In [1]: import numpy as np

In [2]: np.set_printoptions(precision=1, suppress=True, linewidth=200)

In [3]: def tidy(a):
   ...:     return np.round(a, 1) + 0
   ...: 

In [4]: K = np.array([[3, 1, 3, 1, 1, 3],
   ...:     [3, 3, 1, 3, 1, 1],
   ...:     [1, 3, 3, 1, 3, 1],
   ...:     [1, 1, 3, 3, 1, 3],
   ...:     [3, 1, 1, 3, 3, 1],
   ...:     [1, 3, 1, 1, 3, 3]])

In [5]: rng = np.random.default_rng(95)

In [6]: lab = rng.permutation(6)

In [7]: lab
Out[7]: array([0, 3, 2, 1, 5, 4])

In [8]: out = K[lab][:, lab]

In [9]: np.trace(out)
Out[9]: np.int64(18)

In [10]: out = K / np.linalg.norm(K, axis=1, keepdims=True)

In [11]: C2 = out @ out.T

In [12]: np.argwhere(np.triu(np.abs(C2) > 0.95, 1))
Out[12]: array([], shape=(0, 2), dtype=int64)

In [13]: tidy(np.linalg.norm(out, axis=1))
Out[13]: array([1., 1., 1., 1., 1., 1.])

In [14]: out = np.array([[2, 0], [0, 0], [4, 2], [3, 2], [3, 4], [1, 2]])

In [15]: np.linalg.matrix_rank(K @ out)
Out[15]: np.int64(2)

In [16]: out.T @ K.T
Out[16]: 
array([[27, 23, 27, 29, 29, 21],
       [18, 14, 22, 22, 22, 22]])

In [17]: mat = np.loadtxt("w.csv", delimiter=",")

In [18]: mat
Out[18]: 
array([[ 1. , -1.9, -3. , -1. ,  3. ],
       [ 1. , -1.9, -3. , -1. ,  3. ],
       [ 1. , -1.9, -3.1, -1. ,  2.9],
       [ 0.9, -2.1, -3. , -1.2,  2.9],
       [ 1.1, -2.1, -3. , -0.9,  3.2],
       [ 1. , -2. , -3.1, -1. ,  2.9],
       [ 1.1, -2. , -3. , -1. ,  3.1],
       [ 1.1, -2. , -3. , -1. ,  2.9],
       [ 1.1, -2.2, -3. , -0.8,  3.1],
       [ 1. , -2. , -3. , -0.9,  3. ],
       [ 2. ,  1.1,  1. , -3. , -1.9],
       [ 2. ,  1. ,  1. , -2.9, -2. ],
       [ 2.1,  1.1,  1. , -3.1, -1.9],
       [ 2.1,  1. ,  1.1, -3. , -2.2],
       [ 2.1,  1. ,  0.9, -2.9, -2. ],
       [ 1.9,  0.9,  1. , -2.9, -2. ],
       [ 2. ,  1. ,  1.2, -3.2, -2. ],
       [ 2. ,  1.1,  0.9, -3.1, -2.2],
       [ 2. ,  1.1,  1.1, -3.2, -2.1],
       [ 2. ,  1.1,  0.8, -3. , -2.2],
       [-2.1,  0.1, -1. ,  0. ,  0.9],
       [-1.9,  0. , -1. , -0.1,  1. ],
       [-2. ,  0. , -0.9,  0.1,  0.9],
       [-2.1, -0.1, -0.9,  0.1,  1.2],
       [-1.8,  0.1, -1.1,  0. ,  1. ],
       [-2.1,  0.1, -1.1, -0.2,  1. ],
       [-2. ,  0. , -0.9,  0. ,  1.1],
       [-2.1, -0.1, -0.8,  0. ,  1. ],
       [-1.8,  0. , -1. ,  0.2,  0.8],
       [-2. ,  0.1, -1.2, -0.1,  1.1]])

In [19]: tidy(np.abs(np.linalg.eigvals(K)).max())
Out[19]: np.float64(12.0)

In [20]: np.linalg.matrix_power(K, 2)
Out[20]: 
array([[22, 26, 26, 18, 26, 26],
       [26, 22, 26, 26, 18, 26],
       [26, 26, 22, 26, 26, 18],
       [18, 26, 26, 22, 26, 26],
       [26, 18, 26, 26, 22, 26],
       [26, 26, 18, 26, 26, 22]])

In [21]: np.allclose(K, K.T)
Out[21]: False

In [22]: tidy(np.linalg.det(K))
Out[22]: np.float64(1152.0)

In [23]: np.allclose(K @ K.T, K.T @ K)
Out[23]: True

In [24]: arr = np.array([[-3, -2, -1, 0, 1, 2],
    ...:     [3, 4, 5, 6, 7, 8],
    ...:     [9, 10, 11, 12, 13, 14],
    ...:     [15, 16, 17, 18, 19, 20]])

In [25]: U, sigma, Vh = np.linalg.svd(arr)

In [26]: vecs = Vh[:(sigma > 1e-8).sum()]

In [27]: x0 = arr[2] + 3 * arr[0] + rng.integers(2) * np.eye(6)[0]

In [28]: x0
Out[28]: array([ 0.,  4.,  8., 12., 16., 20.])

In [29]: np.linalg.matrix_rank(np.vstack([arr, x0]))
Out[29]: np.int64(2)

In [30]: tidy(np.linalg.norm(x0 - vecs.T @ vecs @ x0))
Out[30]: np.float64(0.0)

In [31]: tidy(np.diag(vecs.T @ vecs))
Out[31]: array([0.5, 0.3, 0.2, 0.2, 0.3, 0.5])

In [32]: out = arr / np.linalg.norm(arr, axis=1, keepdims=True)

In [33]: C2 = out @ out.T

In [34]: tidy(np.linalg.norm(out, axis=1))
Out[34]: array([1., 1., 1., 1.])

In [35]: tidy(C2[1])
Out[35]: array([0., 1., 1., 1.])

In [36]: tidy(C2)
Out[36]: 
array([[ 1. ,  0. , -0.1, -0.2],
       [ 0. ,  1. ,  1. ,  1. ],
       [-0.1,  1. ,  1. ,  1. ],
       [-0.2,  1. ,  1. ,  1. ]])

In [37]: (C2 - 2 * np.eye(4)).round(6).argmax(axis=1)
Out[37]: array([1, 2, 3, 2])

In [38]: (np.abs(C2) > 0.9).astype(int)
Out[38]: 
array([[1, 0, 0, 0],
       [0, 1, 1, 1],
       [0, 1, 1, 1],
       [0, 1, 1, 1]])

In [39]: x0 = np.array([-9, 4, 1, 5, -2, -3])

In [40]: y = K @ x0

In [41]: y
Out[41]: array([-26,  -4,   2,   2, -16,  -6])

In [42]: tidy(np.linalg.solve(K, y))
Out[42]: array([-9.,  4.,  1.,  5., -2., -3.])

In [43]: tidy(np.linalg.solve(K, y + K[:, 1]))
Out[43]: array([-9.,  5.,  1.,  5., -2., -3.])

In [44]: C2 = np.cov(mat, rowvar=False)

In [45]: np.argwhere(np.triu(np.abs(np.corrcoef(mat.T)) > 0.8, 1))
Out[45]: 
array([[0, 3],
       [1, 2],
       [1, 4],
       [2, 4]])

In [46]: tidy(np.corrcoef(mat.T))
Out[46]: 
array([[ 1. ,  0.1,  0.2, -0.9, -0.4],
       [ 0.1,  1. ,  1. , -0.5, -1. ],
       [ 0.2,  1. ,  1. , -0.7, -1. ],
       [-0.9, -0.5, -0.7,  1. ,  0.7],
       [-0.4, -1. , -1. ,  0.7,  1. ]])

In [47]: tidy(np.corrcoef(mat[:, 3], mat[:, 1])[0, 1])
Out[47]: np.float64(-0.5)

In [48]: tidy(mat.std(axis=0))
Out[48]: array([1.7, 1.3, 1.6, 1.3, 2.1])

In [49]: tidy(C2)
Out[49]: 
array([[ 3. ,  0.1,  0.7, -2. , -1.3],
       [ 0.1,  1.7,  2.1, -0.8, -2.6],
       [ 0.7,  2.1,  2.8, -1.4, -3.5],
       [-2. , -0.8, -1.4,  1.7,  2. ],
       [-1.3, -2.6, -3.5,  2. ,  4.5]])

In [50]: tidy(np.polyfit(mat[:, 3], mat[:, 1], 1))
Out[50]: array([-0.5, -1. ])

In [51]: np.median(mat, axis=0)
Out[51]: array([ 1.,  0., -1., -1.,  1.])

In [52]: feats = np.loadtxt("sample7.csv", delimiter=",")

In [53]: tidy(feats)
Out[53]: 
array([[-0.5,  0. ,  0.9],
       [ 0. ,  1. ,  0. ],
       [-0.9,  0. , -0.5]])

In [54]: C2 = feats.T @ feats

In [55]: np.linalg.matrix_rank(C2)
Out[55]: np.int64(3)

In [56]: tidy(np.linalg.svd(feats, compute_uv=False) ** 2)
Out[56]: array([1., 1., 1.])

In [57]: tidy(C2)
Out[57]: 
array([[1., 0., 0.],
       [0., 1., 0.],
       [0., 0., 1.]])

In [58]: (feats @ feats.T).shape
Out[58]: (3, 3)

In [59]: tidy(np.linalg.eigvalsh(C2)[::-1])
Out[59]: array([1., 1., 1.])

In [60]: tidy(np.diag(C2))
Out[60]: array([1., 1., 1.])

In [61]: np.allclose(C2, C2.T)
Out[61]: True

In [62]: np.trace(C2), (feats ** 2).sum()
Out[62]: (np.float64(3.0), np.float64(3.0))

In [63]: x0 = np.array([4, -9, 1])

In [64]: tidy(np.sort(np.abs(np.degrees(np.angle(np.linalg.eigvals(feats))))))
Out[64]: array([  0., 120., 120.])

In [65]: tidy(np.linalg.inv(feats))
Out[65]: 
array([[-0.5,  0. , -0.9],
       [ 0. ,  1. ,  0. ],
       [ 0.9,  0. , -0.5]])

In [66]: [p for p in range(1, 25) if np.allclose(np.linalg.matrix_power(feats, p), np.eye(3))]
Out[66]: [3, 6, 9, 12, 15, 18, 21, 24]

In [67]: tidy(feats.T @ (feats @ x0))
Out[67]: array([ 4., -9.,  1.])

In [68]: 3 - np.linalg.matrix_rank(feats - np.eye(3), tol=1e-8)
Out[68]: np.int64(1)

In [69]: tidy(np.linalg.det(feats))
Out[69]: np.float64(1.0)

In [70]: (np.linalg.matrix_power((feats != 0) + (feats.T != 0) + np.eye(3), 3) > 0).astype(int)
Out[70]: 
array([[1, 0, 1],
       [0, 1, 0],
       [1, 0, 1]])

In [71]: lab = rng.permutation(3)

In [72]: out = feats[:, lab] * rng.choice([-1, 1], 3)

In [73]: tidy(out)
Out[73]: 
array([[ 0.5,  0. , -0.9],
       [ 0. , -1. ,  0. ],
       [ 0.9,  0. ,  0.5]])

In [74]: U, _, Vh = np.linalg.svd(feats.T @ out)

In [75]: tidy(np.linalg.lstsq(feats, out)[0])
Out[75]: 
array([[-1.,  0.,  0.],
       [ 0., -1.,  0.],
       [ 0.,  0., -1.]])

In [76]: E = np.load("x.npy")

In [77]: E
Out[77]: 
array([[  4.3,  26.5,  -9.9],
       [  5.2,  20.9,  -9.4],
       [  6. ,  13.7,  -8.6],
       [  6.2,  11.6,  -8.4],
       [  6.3,   4.2,  -7.5],
       [  5.6,  -0.6,  -6.5],
       [  5.4,  -1.2,  -6.3],
       [  5.3,  -1.4,  -6.2],
       [  2.8,  -3.4,  -4.2],
       [  2.6,  -3.3,  -4.1],
       [  2.1,  -3.1,  -3.6],
       [  1.8,  -2.9,  -3.2],
       [  0.1,  -0.4,  -0.4],
       [  0.3,   3. ,   4.3],
       [  0.5,   3.3,   4.8],
       [  1.6,   4.1,   7. ],
       [  2.3,   4.3,   8.1],
       [  2.7,   4.4,   8.9],
       [  4. ,   4.5,  10.5],
       [  4.5,   4.5,  11.2],
       [ 12.4,   2. ,  19.1],
       [ 18.5,  -1.3,  24.2],
       [ 21. ,  -2.8,  26.1],
       [ 21.6,  -3.3,  26.6],
       [ 34.6, -12.5,  35.9]])

In [78]: out = np.c_[E[:, :1] @ np.array([[3]]), np.array([1, -1, -1, 2, 0, 1, 1, -2, -2, -1, 2, 2, 0, -2, 0, -2, -2, -2, 0, -1, -1, 1, 2, 0, 2])]

In [79]: tidy(out)
Out[79]: 
array([[ 12.9,   1. ],
       [ 15.6,  -1. ],
       [ 18. ,  -1. ],
       [ 18.6,   2. ],
       [ 18.9,   0. ],
       [ 16.8,   1. ],
       [ 16.2,   1. ],
       [ 15.9,  -2. ],
       [  8.4,  -2. ],
       [  7.8,  -1. ],
       [  6.3,   2. ],
       [  5.4,   2. ],
       [  0.3,   0. ],
       [  0.9,  -2. ],
       [  1.5,   0. ],
       [  4.8,  -2. ],
       [  6.9,  -2. ],
       [  8.1,  -2. ],
       [ 12. ,   0. ],
       [ 13.5,  -1. ],
       [ 37.2,  -1. ],
       [ 55.5,   1. ],
       [ 63. ,   2. ],
       [ 64.8,   0. ],
       [103.8,   2. ]])

In [80]: tidy(np.linalg.norm(np.linalg.qr(E)[0].T @ out, axis=0) ** 2 / ((out ** 2).sum(axis=0) + 1e-12))
Out[80]: array([1. , 0.2])

In [81]: tidy(np.linalg.lstsq(E, out[:, 0])[0])
Out[81]: array([3., 0., 0.])

In [82]: tidy(np.linalg.norm(out - E @ np.linalg.lstsq(E, out)[0], axis=0))
Out[82]: array([0. , 6.6])

In [83]: np.linalg.matrix_rank(np.c_[E, out])
Out[83]: np.int64(4)
